% python3 -q
>>> import numpy as np
>>> from numpy import linalg as LA
>>> np.set_printoptions(precision=2, suppress=True, linewidth=100, legacy="1.25")
>>> mat = np.loadtxt("run11.csv", delimiter=",")
>>> mat
array([[ 2.23, -0.68,  1.38,  0.83],
       [-0.68,  3.25, -0.25, -0.45],
       [ 1.38, -0.25,  1.55, -1.49],
       [ 0.83, -0.45, -1.49,  0.97]])
>>> # equal to its transpose
>>> w, V = LA.eig(mat)
>>> np.round(mat @ V[:, 0] - w[0] * V[:, 0], 2) + 0
array([0., 0., 0., 0.])
>>> print(np.sort(LA.eigvals(mat.T)))
[-1.  2.  3.  4.]
>>> Q, V = LA.qr(mat[:, :2])[0], LA.qr(mat[:, 2:])[0]
>>> sig = LA.svd(Q.T @ V, compute_uv=False)
>>> round(float(LA.norm(Q @ Q.T - V @ V.T, 2)), 2)
0.97
>>> w, V = LA.eigh(mat)
>>> w
array([-1.,  2.,  3.,  4.])
>>> w.sum(), np.trace(mat)
(8.0, 8.0)
>>> print(np.round(V.T @ V, 2) + 0)
[[1. 0. 0. 0.]
 [0. 1. 0. 0.]
 [0. 0. 1. 0.]
 [0. 0. 0. 1.]]
>>> np.unique(w.round(6) + 0, return_counts=True)[1]
array([1, 1, 1, 1])
>>> LA.svd(mat, compute_uv=False)
array([4., 3., 2., 1.])
>>> G = mat.T @ mat
>>> print(LA.matrix_rank(G))
4
>>> print(G)
[[ 8.03 -4.44  4.15  0.91]
 [-4.44 11.29 -1.47 -2.09]
 [ 4.15 -1.47  6.59 -2.5 ]
 [ 0.91 -2.09 -2.5   4.05]]
>>> np.allclose(G, G.T)
True
>>> B = np.array([[-2, 4, 1], [-3, 5, -1], [1, 9, 1], [8, -8, -6]])
>>> np.vstack([mat, B.T]).shape
(7, 4)
>>> B.T @ mat.T
array([[  5.6 , -12.24, -12.38,   5.96],
       [ 11.3 ,  14.88,  30.14, -20.1 ],
       [ -0.69,  -1.48,  12.12,  -6.03]])
>>> np.einsum("ij->j", mat)
array([ 3.76,  1.87,  1.19, -0.14])
>>> print(np.einsum("ij,ij->i", mat, mat))
[ 8.03 11.29  6.59  4.05]
>>> np.einsum("ik,kj->ji", mat, B)
array([[  5.6 , -12.24, -12.38,   5.96],
       [ 11.3 ,  14.88,  30.14, -20.1 ],
       [ -0.69,  -1.48,  12.12,  -6.03]])
>>> LA.matrix_rank(np.vstack([mat, B.T]))
4
>>> LA.matrix_rank(mat @ B)
3
>>> B = np.array([[1, -1, -2, -1, 2, 0],
...     [-1, 3, -1, 3, -1, 1],
...     [1, 3, -2, -3, -3, -3],
...     [-3, -1, 0, 2, -1, -1],
...     [3, 0, -2, -1, 0, 1],
...     [1, -3, 0, 3, 0, -3]])
>>> M = np.tril(B)
>>> M
array([[ 1,  0,  0,  0,  0,  0],
       [-1,  3,  0,  0,  0,  0],
       [ 1,  3, -2,  0,  0,  0],
       [-3, -1,  0,  2,  0,  0],
       [ 3,  0, -2, -1,  0,  0],
       [ 1, -3,  0,  3,  0, -3]])
>>> # looks like rank 5
>>> Uu, sig, Vt = LA.svd(M)
>>> V = Vt[:(sig > 1e-8).sum()]
>>> rng = np.random.default_rng(59)
>>> x = M[3] + 5 * M[4] + rng.integers(2) * np.eye(6)[2]
>>> x
array([12., -1., -9., -3.,  0.,  0.])
>>> np.diag(V.T @ V)
array([1., 1., 1., 1., 0., 1.])
>>> np.round(V.T @ V, 2) + 0
array([[1., 0., 0., 0., 0., 0.],
       [0., 1., 0., 0., 0., 0.],
       [0., 0., 1., 0., 0., 0.],
       [0., 0., 0., 1., 0., 0.],
       [0., 0., 0., 0., 0., 0.],
       [0., 0., 0., 0., 0., 1.]])
>>> np.allclose(V.T @ V @ x, x)
True
>>> Uu, sig, Vt = LA.svd(M)
>>> print(np.argmax(sig[:-1] / (sig[1:] + 1e-6)) + 1)
5
>>> B = Uu[:, :5] @ np.diag(sig[:5]) @ Vt[:5]
>>> round(LA.norm(M - B, 2), 2), sig[5]
(0.0, 0.0)
>>> LA.matrix_rank(B)
5
>>> LA.matrix_rank(M - M[0, 0] * np.eye(6))
5
>>> np.round(M @ LA.pinv(M) @ M, 2) + 0
array([[ 1.,  0.,  0.,  0.,  0.,  0.],
       [-1.,  3.,  0.,  0.,  0.,  0.],
       [ 1.,  3., -2.,  0.,  0.,  0.],
       [-3., -1.,  0.,  2.,  0.,  0.],
       [ 3.,  0., -2., -1.,  0.,  0.],
       [ 1., -3.,  0.,  3.,  0., -3.]])
>>> np.allclose(M[:-1].T @ LA.lstsq(M[:-1].T, M[-1])[0], M[-1])
False
>>> LA.lstsq(M[:-1].T, M[-1])[2]
4
>>> np.abs(np.diag(LA.qr(M)[1])) > 1e-9
array([ True,  True,  True,  True, False,  True])
>>> lab = rng.permutation(6)
>>> print(lab)
[4 2 1 3 5 0]
>>> B = M[lab][:, lab]
>>> np.trace(B)
1
>>> np.allclose(B, M)
False
>>> W0 = np.diag(np.array([-1, -4, -1, -4, 5])) + 5 * np.eye(5, k=1) + 5 * np.eye(5, k=-1)
>>> W0
array([[-1.,  5.,  0.,  0.,  0.],
       [ 5., -4.,  5.,  0.,  0.],
       [ 0.,  5., -1.,  5.,  0.],
       [ 0.,  0.,  5., -4.,  5.],
       [ 0.,  0.,  0.,  5.,  5.]])
>>> # symmetric
>>> w, V = LA.eigh(W0)
>>> x = np.array([0, 2, 0, 3, -1])
>>> np.abs(W0).sum(axis=1).max(), round(np.abs(w).max(), 2)
(14.0, 11.04)
>>> x @ W0 @ x
-77.0
>>> (W0 + W0.T) / 2
array([[-1.,  5.,  0.,  0.,  0.],
       [ 5., -4.,  5.,  0.,  0.],
       [ 0.,  5., -1.,  5.,  0.],
       [ 0.,  0.,  5., -4.,  5.],
       [ 0.,  0.,  0.,  5.,  5.]])
>>> np.trace(W0)
-5.0
>>> np.sort(np.abs(LA.eigvals(W0)))
array([ 0.19,  4.79,  7.  ,  8.07, 11.04])
>>> print(round(float(LA.det(W0)), 2))
555.0
>>> np.allclose(W0 @ W0.T, W0.T @ W0)
True
>>> np.allclose(W0, W0.T)
True
>>> Uu, sig, Vt = LA.svd(W0)
>>> sig
array([11.04,  8.07,  7.  ,  4.79,  0.19])
>>> B = Uu[:, :4] @ np.diag(sig[:4]) @ Vt[:4]
>>> print(B)
[[-1.09  4.98  0.07  0.04 -0.04]
 [ 4.98 -4.01  5.02  0.01 -0.01]
 [ 0.07  5.02 -1.06  4.97  0.03]
 [ 0.04  0.01  4.97 -4.02  5.02]
 [-0.04 -0.01  0.03  5.02  4.98]]
>>> LA.matrix_rank(W0, rtol=0.05)
4
>>> print(LA.matrix_rank(B))
4
>>> np.round(LA.norm(W0 - B) / LA.norm(W0), 2)
0.01
>>> B = np.array([[-7, -9, -4, 1, 4],
...     [-4, -6, -4, -6, 2],
...     [4, -8, 8, -2, -4],
...     [8, -2, -1, 8, -3],
...     [4, -3, 0, 3, -3]])
>>> B[-1] = B[0]
>>> F = B + 0.3 * np.eye(5)
>>> F
array([[-6.7, -9. , -4. ,  1. ,  4. ],
       [-4. , -5.7, -4. , -6. ,  2. ],
       [ 4. , -8. ,  8.3, -2. , -4. ],
       [ 8. , -2. , -1. ,  8.3, -3. ],
       [-7. , -9. , -4. ,  1. ,  4.3]])
>>> Uu, sig, Vt = LA.svd(F)
>>> sig
array([20.37, 13.6 , 11.16,  4.46,  0.09])
>>> np.argmax(sig[:-1] / (sig[1:] + 1e-6)) + 1
4
>>> B = Uu[:, :4] @ np.diag(sig[:4]) @ Vt[:4]
>>> round(float(np.abs(F - B).max()), 2)
0.06
>>> print(LA.matrix_rank(F, rtol=0.05))
4
>>> np.abs(LA.svd(F)[2][-1])
array([0.44, 0.02, 0.17, 0.1 , 0.87])
>>> LA.matrix_rank(F, rtol=0.1)
4
>>> np.argsort(-LA.norm(F, axis=0).round(6), kind="stable")[:3]
array([1, 0, 2])
>>> [round(float(x), 2) for x in LA.svd(F, compute_uv=False)[:3]]
[20.37, 13.6, 11.16]
>>> print(LA.cond(F) > 100)
True
>>> lab = rng.permutation(5)
>>> lab
array([4, 1, 0, 2, 3])
>>> B = F[lab][:, lab]
>>> print(np.sort(np.abs(LA.eigvals(B))))
[ 0.3   4.28  8.68 10.63 10.63]
>>> np.round(LA.det(B), 2), np.round(LA.det(F[lab]), 2)
(1259.94, -1259.94)
>>> B
array([[ 4.3, -9. , -7. , -4. ,  1. ],
       [ 2. , -5.7, -4. , -4. , -6. ],
       [ 4. , -9. , -6.7, -4. ,  1. ],
       [-4. , -8. ,  4. ,  8.3, -2. ],
       [-3. , -2. ,  8. , -1. ,  8.3]])
>>> np.trace(F)
8.5
>>> print((F - F.T) / 2)
[[ 0.  -2.5 -4.  -3.5  5.5]
 [ 2.5  0.   2.  -2.   5.5]
 [ 4.  -2.   0.  -0.5  0. ]
 [ 3.5  2.   0.5  0.  -2. ]
 [-5.5 -5.5  0.   2.   0. ]]
>>> np.allclose(F @ F.T, F.T @ F)
False
>>> f = np.array([0, 3, 3, 2, 2])
>>> B = F + np.outer(f, np.eye(5)[3])
>>> LA.matrix_rank(LA.inv(B) - LA.inv(F), tol=1e-8)
1
>>> K = np.array([[2, 0, 1], [1, 1, 1], [2, 2, 1], [2, 2, 1], [0, 1, 2], [1, 0, 0]])
>>> # row 3 repeats row 2
>>> proj = K @ LA.solve(K.T @ K, K.T)
>>> print(np.round(LA.eigvalsh(proj), 2) + 0)
[0. 0. 0. 1. 1. 1.]
>>> proj
array([[ 0.87,  0.11, -0.04, -0.04,  0.05,  0.31],
       [ 0.11,  0.13,  0.16,  0.16,  0.22,  0.01],
       [-0.04,  0.16,  0.47,  0.47, -0.03,  0.05],
       [-0.04,  0.16,  0.47,  0.47, -0.03,  0.05],
       [ 0.05,  0.22, -0.03, -0.03,  0.89, -0.21],
       [ 0.31,  0.01,  0.05,  0.05, -0.21,  0.17]])
>>> np.round(proj @ K[:, 1], 2) + 0
array([0., 1., 2., 2., 1., 0.])
>>> B = np.array([[0, 3], [1, 1], [1, 2], [2, 1], [2, 0]])
>>> np.vstack([F, B.T]).shape
(7, 5)
>>> np.einsum("ij,ij->i", F, F)
array([158.89, 104.49, 168.89, 146.89, 165.49])
>>> LA.matrix_rank(F @ B)
2
>>> print(LA.matrix_rank(np.vstack([F, B.T])))
5
>>> np.einsum("ik,kj->ji", F, B)
array([[ -3. , -17.7, -11.7,   7.6,  -2.4],
       [-36.1, -31.7,  18.6,  28.3, -37. ]])
>>> LA.norm(K, axis=1)
array([2.24, 1.73, 3.  , 3.  , 2.24, 1.  ])
>>> round(float(LA.norm(K, 2)), 2)
5.15
>>> K[3] @ K[2]
9
>>> B = K[0, 0] * K[1:] - np.outer(K[1:, 0], K[0])
>>> B
array([[ 0,  2,  1],
       [ 0,  4,  0],
       [ 0,  4,  0],
       [ 0,  2,  4],
       [ 0,  0, -1]])
>>> K[:, 0] / K[0, 0]
array([1. , 0.5, 1. , 1. , 0. , 0.5])
>>> print(LA.matrix_rank(B), LA.matrix_rank(K))
2 3
>>> arr = np.eye(4, dtype=int)[rng.permutation(4)]
>>> arr
array([[0, 0, 0, 1],
       [0, 0, 1, 0],
       [1, 0, 0, 0],
       [0, 1, 0, 0]])
>>> # keeps lengths
>>> B = arr / LA.norm(arr, axis=1, keepdims=True)
>>> G = B @ B.T
>>> print(np.degrees(np.arccos(np.clip(G[3, 1], -1, 1))))
90.0
>>> B = arr + rng.integers(-2, 3, (4, 1)) @ rng.integers(-2, 3, (1, 4))
>>> B
array([[ 0,  0, -2, -3],
       [ 0,  0,  3,  4],
       [ 1,  0,  2,  4],
       [ 0,  1,  1,  2]])
>>> np.abs(B - arr).sum(axis=1)
array([6, 6, 6, 3])
>>> LA.matrix_rank(B - arr, tol=1e-8)
1
>>> print(B - arr)
[[ 0  0 -2 -4]
 [ 0  0  2  4]
 [ 0  0  2  4]
 [ 0  0  1  2]]
>>> f = np.array([1, -4, -3, 3])
>>> B = arr + np.outer(f, np.eye(4)[2])
>>> LA.matrix_rank(LA.inv(B) - LA.inv(arr), tol=1e-8)
1
>>> (arr - arr.T) / 2
array([[ 0. ,  0. , -0.5,  0.5],
       [ 0. ,  0. ,  0.5, -0.5],
       [ 0.5, -0.5,  0. ,  0. ],
       [-0.5,  0.5,  0. ,  0. ]])
>>> print(np.round(np.abs(LA.eigvals(arr)).max(), 2))
1.0
>>> arr @ arr
array([[0, 1, 0, 0],
       [1, 0, 0, 0],
       [0, 0, 0, 1],
       [0, 0, 1, 0]])
>>> np.allclose(arr @ arr.T, arr.T @ arr)
True
>>> np.allclose(arr, arr.T)
False
>>> J = np.load("case5.npy")
>>> J
array([[ 0, -1,  5],
       [ 0,  0,  2],
       [ 0,  0,  0]])
>>> # triangular
>>> blk = np.stack([J, 4 * J, J[::-1]])
>>> (blk @ J.T).shape
(3, 3, 3)
>>> print(LA.norm(blk, axis=(1, 2)))
[ 5.48 21.91  5.48]
>>> LA.det(blk)
array([0., 0., 0.])
>>> print(np.einsum("bij,cij->bc", blk, blk))
[[ 30 120   4]
 [120 480  16]
 [  4  16  30]]
>>> np.trace(J)
0
>>> np.allclose(J, J.T)
False
>>> (J + J.T) / 2
array([[ 0. , -0.5,  2.5],
       [-0.5,  0. ,  1. ],
       [ 2.5,  1. ,  0. ]])
>>> m1 = np.load("m.npy")
>>> m1
array([[0, 0, 1, 0, 0, 0],
       [1, 0, 0, 0, 0, 0],
       [0, 1, 0, 0, 0, 0],
       [0, 0, 0, 1, 0, 0],
       [0, 0, 0, 0, 1, 0],
       [0, 0, 0, 0, 0, 1]])
>>> (m1 != 0).astype(int)
array([[0, 0, 1, 0, 0, 0],
       [1, 0, 0, 0, 0, 0],
       [0, 1, 0, 0, 0, 0],
       [0, 0, 0, 1, 0, 0],
       [0, 0, 0, 0, 1, 0],
       [0, 0, 0, 0, 0, 1]])
>>> np.sort(LA.eigvals(m1).real)
array([-0.5, -0.5,  1. ,  1. ,  1. ,  1. ])
>>> round(LA.det(m1), 2)
1.0
>>> (LA.matrix_power((m1 != 0) + (m1.T != 0) + np.eye(6), 6) > 0).astype(int)
array([[1, 1, 1, 0, 0, 0],
       [1, 1, 1, 0, 0, 0],
       [1, 1, 1, 0, 0, 0],
       [0, 0, 0, 1, 0, 0],
       [0, 0, 0, 0, 1, 0],
       [0, 0, 0, 0, 0, 1]])
